>>> import numpy as np
>>> from numpy import linalg as LA
>>> np.set_printoptions(precision=2, suppress=True, linewidth=140, floatmode="fixed")
>>> J = np.array([[-1, 2, 3],
...     [0, 5, 5],
...     [2, 9, 9],
...     [2, 4, 14],
...     [7, 8, 11],
...     [5, 12, 9],
...     [7, 15, 12],
...     [6, 10, 12],
...     [11, 12, 16],
...     [14, 13, 13],
...     [12, 18, 11],
...     [11, 20, 8]])
>>> basis = J[[3, 10]].astype(float)
>>> for _ in range(7):
...     z = LA.norm(J[:, None] - basis, axis=-1).argmin(axis=1)
...     basis = np.array([J[z == j].mean(axis=0) for j in range(2)])
... 
>>> z
array([0, 0, 0, 0, 0, 0, 1, 0, 1, 1, 1, 1])
>>> basis
array([[ 3.00,  7.14,  9.00],
       [11.00, 15.60, 12.00]])
>>> basis[1] - basis[0]
array([8.00, 8.46, 3.00])
>>> np.bincount(z)
array([7, 5])
>>> blk = np.stack([basis, -2 * basis, basis[::-1]])
>>> blk.sum(axis=0)
array([[ 8.00,  8.46,  3.00],
       [-8.00, -8.46, -3.00]])
>>> LA.norm(blk, axis=(1, 2))
array([25.48, 50.97, 25.48])
>>> x0 = np.array([1, 2, 3])
>>> y = J @ x0
>>> beta, lr = np.zeros(3), 1 / LA.norm(J, 2) ** 2
>>> for i in range(6):
...     beta -= lr * J.T @ (J @ beta - y)
...     if i % 1 == 0: print(i, round(LA.norm(J @ beta - y), 2))
... 
0 13.61
1 12.96
2 12.34
3 11.75
4 11.18
5 10.65
>>> np.round(LA.cond(J), 2)
np.float64(7.36)
>>> beta
array([1.45, 2.28, 2.36])
>>> E = np.load("case12.npy")
>>> E
array([[-2,  0,  0,  0,  0],
       [ 0,  2,  0,  0,  0],
       [ 0,  0,  3,  0,  0],
       [ 0,  0,  0,  3,  0],
       [ 0,  0,  0,  0,  0]])
>>> LA.cond(E) > 100
np.True_
>>> LA.matrix_rank(E, rtol=0.1)
np.int64(4)
>>> round(LA.norm(E, 2) / LA.norm(E), 2)
np.float64(0.59)
